$ python -q
>>> import numpy as np
>>> np.set_printoptions(precision=1, suppress=True, linewidth=140, floatmode="fixed")
>>> def rnd(a):
...     return np.round(a, 1) + 0
... 
>>> W0 = np.load("dump.npy")
>>> W0
array([[2, 1, 0, 0, 0, 0, 0, 2, 0, 2, 0, 0],
       [1, 2, 2, 0, 0, 0, 0, 2, 0, 0, 0, 0],
       [1, 1, 0, 0, 0, 0, 0, 0, 0, 2, 0, 0],
       [0, 0, 0, 2, 0, 2, 0, 0, 1, 0, 2, 2],
       [0, 0, 0, 0, 0, 0, 0, 0, 0, 0, 0, 0],
       [0, 0, 0, 1, 0, 0, 0, 0, 1, 0, 2, 2],
       [0, 0, 0, 2, 0, 0, 2, 0, 2, 0, 1, 2],
       [0, 0, 2, 0, 0, 0, 0, 0, 0, 1, 0, 0],
       [0, 0, 0, 1, 0, 0, 1, 0, 2, 0, 1, 2],
       [1, 2, 1, 0, 0, 0, 0, 2, 0, 1, 0, 0],
       [0, 0, 0, 1, 0, 2, 1, 0, 1, 0, 2, 2],
       [0, 0, 0, 2, 0, 1, 0, 0, 0, 0, 1, 2]])
>>> def softmax(z):
...     e = np.exp(z - z.max(axis=-1, keepdims=True))
...     return e / e.sum(axis=-1, keepdims=True)
... 
>>> rnd(softmax(10 * W0[1]))
array([0.0, 0.3, 0.3, 0.0, 0.0, 0.0, 0.0, 0.3, 0.0, 0.0, 0.0, 0.0])
>>> S = W0 @ W0.T / np.sqrt(12)
>>> softmax(S).round(6).argmax(axis=1)
array([0, 1, 0, 3, 0, 3, 6, 7, 6, 1, 3, 3])
>>> print(rnd(softmax(S)))
[[0.5 0.1 0.1 0.0 0.0 0.0 0.0 0.0 0.0 0.2 0.0 0.0]
 [0.1 0.5 0.0 0.0 0.0 0.0 0.0 0.0 0.0 0.3 0.0 0.0]
 [0.3 0.1 0.2 0.0 0.0 0.0 0.0 0.1 0.0 0.1 0.0 0.0]
 [0.0 0.0 0.0 0.4 0.0 0.1 0.1 0.0 0.1 0.0 0.2 0.1]
 [0.1 0.1 0.1 0.1 0.1 0.1 0.1 0.1 0.1 0.1 0.1 0.1]
 [0.0 0.0 0.0 0.2 0.0 0.2 0.2 0.0 0.1 0.0 0.2 0.1]
 [0.0 0.0 0.0 0.1 0.0 0.1 0.5 0.0 0.2 0.0 0.1 0.0]
 [0.1 0.2 0.1 0.0 0.0 0.0 0.0 0.2 0.0 0.1 0.0 0.0]
 [0.0 0.0 0.0 0.1 0.0 0.1 0.3 0.0 0.2 0.0 0.1 0.1]
 [0.2 0.3 0.1 0.0 0.0 0.0 0.0 0.0 0.0 0.3 0.0 0.0]
 [0.0 0.0 0.0 0.3 0.0 0.1 0.1 0.0 0.1 0.0 0.3 0.1]
 [0.0 0.0 0.0 0.3 0.0 0.1 0.1 0.0 0.1 0.0 0.2 0.2]]
>>> A = np.load("arr.npy")
>>> A
array([[12,  4, 22, 11, 10, 11],
       [ 8, 24,  8, 20, 10, 20],
       [ 9, 16, 23, 12, 20, 11],
       [25, 20, 30, 32, 13, 38],
       [12,  8, 24, 12, 14, 12],
       [19, 16, 31, 22, 18, 25],
       [10, 24,  7, 23,  7, 24],
       [19, 36, 28, 32, 25, 36],
       [14,  4, 21, 14,  7, 15],
       [11,  8, 18, 13,  9, 13],
       [14, 24, 18, 24, 14, 26],
       [ 0,  8,  4,  4,  6,  0],
       [ 9,  0, 15,  8,  4,  7],
       [14, 12, 25, 16, 15, 17],
       [ 2, 12,  5,  8,  7,  5],
       [19, 36, 28, 32, 25, 36],
       [14, 24, 31, 19, 27, 20],
       [ 8, 20, 19, 14, 19, 13],
       [14, 12, 25, 16, 15, 17],
       [23, 20, 31, 29, 16, 34],
       [ 0,  4,  2,  3,  2,  0],
       [ 5,  8,  8,  9,  5,  7],
       [ 9, 16, 23, 12, 20, 11],
       [14, 20, 16, 23, 10, 25],
       [16, 36, 23, 30, 23, 33],
       [ 0,  4,  2,  3,  2,  0],
       [15, 12, 31, 15, 20, 16],
       [12, 12, 26, 13, 18, 13],
       [12, 12, 26, 13, 18, 13],
       [11,  4, 16, 12,  5, 12],
       [10, 16, 16, 16, 12, 16],
       [13, 20, 23, 19, 18, 20],
       [17, 16, 19, 24,  8, 27],
       [ 0,  4,  2,  3,  2,  0],
       [13, 16, 21, 18, 14, 19],
       [19, 32, 26, 31, 21, 35],
       [ 4, 24, 10, 14, 16, 12],
       [ 5,  4,  6,  8,  1,  6],
       [19, 40, 30, 33, 29, 37],
       [13, 20, 10, 24,  5, 26],
       [14, 20, 29, 18, 23, 19],
       [ 8,  8, 13, 11,  7, 10],
       [19, 40, 30, 33, 29, 37],
       [20, 20, 26, 27, 14, 31]])
>>> u = np.array([0, 1, 2])
>>> print(np.polyval(u, A[14]))
[ 4 14  7 10  9  7]
>>> np.correlate(A[14], A[1], "full")
array([ 40, 260, 260, 466, 464, 674, 470, 388, 272, 176,  40])
>>> F = np.loadtxt("w.csv", delimiter=",")
>>> F
array([[ 0.8, -3.2, -2.4, -4.7,  5.5,  2.1,  0.9, -1.3,  3.9, -3.0],
       [-2.6, -4.0, -2.8, -3.9, 10.8,  0.1,  2.8,  3.9,  6.3, -0.2],
       [ 0.1, -2.4, -1.7, -3.2,  4.8,  1.3,  0.7, -0.1,  2.9, -1.8],
       [-0.7, -4.0, -2.8, -5.1,  8.8,  1.4,  1.7,  0.6,  5.3, -2.4],
       [-2.1, -4.8, -3.5, -5.3, 11.5,  1.1,  2.6,  2.5,  6.9, -1.5],
       [ 0.1, -2.2, -1.8, -3.2,  4.6,  1.3,  0.9, -0.3,  3.1, -1.7],
       [ 1.4, -1.5, -1.4, -3.1,  1.6,  1.9,  0.2, -2.2,  1.6, -2.5],
       [-2.6, -1.6, -1.1, -0.5,  6.3, -1.3,  1.8,  3.9,  3.0,  1.7],
       [ 1.5, -1.7, -1.2, -2.8,  1.6,  1.8,  0.0, -2.4,  1.8, -2.6],
       [-0.2, -0.1, -0.1,  0.0,  0.0,  0.0,  0.0,  0.2,  0.1, -0.1],
       [-0.6, -1.6, -1.2, -1.8,  4.1,  0.3,  1.0,  0.8,  2.2, -0.5],
       [-1.5, -0.7, -0.5, -0.5,  3.1, -0.5,  0.8,  1.9,  1.6,  0.8],
       [-2.8, -1.5, -1.1, -0.4,  6.1, -1.3,  1.9,  4.1,  3.0,  1.6],
       [ 2.1, -2.3, -1.8, -4.4,  2.5,  2.7, -0.1, -3.3,  2.4, -4.0],
       [ 0.0, -2.4, -1.7, -3.2,  4.7,  1.4,  0.9, -0.2,  3.1, -1.7],
       [-0.7, -1.6, -1.2, -1.8,  4.1,  0.2,  1.0,  1.0,  2.4, -0.4],
       [ 0.7, -3.1, -2.2, -4.7,  5.5,  2.0,  1.0, -1.2,  3.9, -3.2],
       [-1.9, -4.8, -3.6, -5.3, 11.7,  1.0,  2.7,  2.6,  7.0, -1.5],
       [ 1.4, -1.5, -1.2, -2.8,  1.6,  1.8,  0.2, -2.1,  1.7, -2.7],
       [ 2.2, -2.4, -1.9, -4.6,  2.4,  2.5,  0.0, -3.4,  2.2, -4.0],
       [ 0.0, -2.7, -1.9, -3.5,  4.8,  1.2,  0.9, -0.2,  3.2, -1.7],
       [-3.5, -3.2, -2.1, -2.4, 10.0, -0.9,  2.8,  4.8,  5.4,  1.1],
       [ 0.0, -0.2,  0.0,  0.0,  0.1, -0.1, -0.1,  0.0,  0.1,  0.1],
       [-0.7, -1.8, -1.2, -2.0,  3.9,  0.2,  0.8,  0.9,  2.3, -0.5],
       [ 0.9, -0.7, -0.7, -1.6,  0.9,  1.0, -0.1, -1.1,  0.8, -1.2],
       [-2.8, -4.1, -2.6, -3.9, 11.1,  0.0,  2.8,  3.7,  6.1, -0.2],
       [ 2.2, -2.5, -1.9, -4.7,  2.7,  2.6,  0.0, -3.4,  2.4, -3.7],
       [ 0.1,  0.0, -0.3, -0.2, -0.1, -0.1,  0.0,  0.1,  0.0,  0.1],
       [ 2.1, -2.5, -1.7, -4.6,  2.6,  2.6,  0.1, -3.2,  2.3, -3.8],
       [-0.7, -1.7, -1.1, -1.7,  3.9,  0.3,  1.0,  1.0,  2.2, -0.6],
       [-2.7, -1.5, -1.0, -0.6,  6.2, -1.0,  1.8,  3.8,  3.1,  1.8],
       [ 2.1, -2.4, -2.0, -4.5,  2.5,  2.8,  0.0, -3.4,  2.3, -3.9],
       [-0.7, -1.6, -1.0, -1.8,  3.9,  0.5,  0.8,  0.9,  2.2, -0.4],
       [-2.1, -5.0, -3.4, -5.5, 11.7,  0.9,  2.6,  2.7,  6.8, -1.4],
       [-0.9, -4.1, -2.7, -5.1,  8.5,  1.6,  2.0,  0.6,  5.3, -2.4],
       [-0.6, -1.5, -1.1, -1.7,  4.0,  0.2,  1.0,  0.8,  2.3, -0.3],
       [ 1.4, -1.7, -1.4, -3.1,  1.4,  1.9,  0.0, -2.2,  1.6, -2.6],
       [-2.2, -4.7, -3.3, -5.4, 11.7,  0.9,  2.7,  2.5,  7.0, -1.4],
       [-0.7, -1.6, -1.0, -1.8,  4.0,  0.5,  0.9,  0.9,  2.3, -0.7],
       [-1.5, -0.8, -0.5, -0.5,  3.2, -0.4,  0.8,  2.0,  1.5,  0.7],
       [-2.6, -1.5, -0.9, -0.7,  6.1, -1.1,  1.6,  4.0,  3.0,  1.6],
       [ 1.4, -1.6, -1.1, -3.0,  1.6,  1.7, -0.1, -2.3,  1.6, -2.6],
       [-2.8, -1.8, -0.9, -0.7,  6.0, -1.1,  1.9,  4.0,  3.1,  1.7],
       [ 0.0, -2.4, -1.6, -3.4,  4.8,  1.3,  1.0, -0.2,  3.0, -1.8],
       [-2.2, -2.3, -1.6, -2.0,  7.0, -0.2,  1.7,  2.7,  3.9,  0.3],
       [-2.1, -4.8, -3.3, -5.3, 11.9,  0.9,  2.7,  2.8,  7.1, -1.5]])
>>> x = np.array([1, 1, 1, 0, 1, 0, 2, 1, 0, 0])
>>> target = F @ x
>>> print(rnd(np.linalg.lstsq(F, target)[0]))
[1.0 1.0 1.0 0.0 1.0 0.0 2.0 1.0 0.0 0.0]
>>> rnd(np.linalg.pinv(F) @ F)
array([[1.0, 0.0, 0.0, 0.0, 0.0, 0.0, 0.0, 0.0, 0.0, 0.0],
       [0.0, 1.0, 0.0, 0.0, 0.0, 0.0, 0.0, 0.0, 0.0, 0.0],
       [0.0, 0.0, 1.0, 0.0, 0.0, 0.0, 0.0, 0.0, 0.0, 0.0],
       [0.0, 0.0, 0.0, 1.0, 0.0, 0.0, 0.0, 0.0, 0.0, 0.0],
       [0.0, 0.0, 0.0, 0.0, 1.0, 0.0, 0.0, 0.0, 0.0, 0.0],
       [0.0, 0.0, 0.0, 0.0, 0.0, 1.0, 0.0, 0.0, 0.0, 0.0],
       [0.0, 0.0, 0.0, 0.0, 0.0, 0.0, 1.0, 0.0, 0.0, 0.0],
       [0.0, 0.0, 0.0, 0.0, 0.0, 0.0, 0.0, 1.0, 0.0, 0.0],
       [0.0, 0.0, 0.0, 0.0, 0.0, 0.0, 0.0, 0.0, 1.0, 0.0],
       [0.0, 0.0, 0.0, 0.0, 0.0, 0.0, 0.0, 0.0, 0.0, 1.0]])
>>> print(rnd(np.linalg.solve(F.T @ F, F.T @ target)))
[1.0 1.0 1.0 0.0 1.0 0.0 2.0 1.0 0.0 0.0]
>>> rnd(target)
array([ 1.2, 10.9,  2.1,  5.3,  8.8,  2.2, -1.7,  8.5, -2.2, -0.2,  3.5,  3.9,  8.6, -3.0,  2.2,  3.6,  1.7,  9.4, -1.4, -3.1,  1.8, 11.6,
       -0.3,  2.7, -0.9, 10.9, -2.9, -0.2, -2.5,  3.4,  8.4, -3.2,  3.1,  9.1,  5.4,  3.6, -2.5,  9.4,  3.4,  4.0,  8.3, -2.2,  8.3,  2.6,
        7.0,  9.9])
>>> rng = np.random.default_rng(54857)
>>> target = target + 0.1 * rng.normal(size=46)
>>> rnd(target)
array([ 1.3, 11.0,  2.1,  5.3,  8.7,  2.2, -1.9,  8.6, -2.0, -0.3,  3.5,  3.7,  8.5, -3.1,  2.3,  3.5,  1.7,  9.4, -1.5, -3.2,  1.8, 11.7,
       -0.2,  2.8, -0.9, 11.0, -2.9, -0.1, -2.6,  3.3,  8.3, -3.2,  3.0,  9.1,  5.5,  3.7, -2.6,  9.1,  3.5,  4.0,  8.3, -2.2,  8.2,  2.6,
        6.9,  9.9])
>>> c, *_ = np.linalg.lstsq(F, target)
>>> rnd(c)
array([1.3, 0.6, 1.1, 0.3, 1.1, 0.0, 2.0, 1.0, 0.0, 0.1])
>>> [round(float(np.linalg.norm(np.linalg.solve(F.T @ F + lam * np.eye(10), F.T @ target))), 2) for lam in (0, 1, 10, 100)]
[3.12, 1.29, 0.99, 0.89]
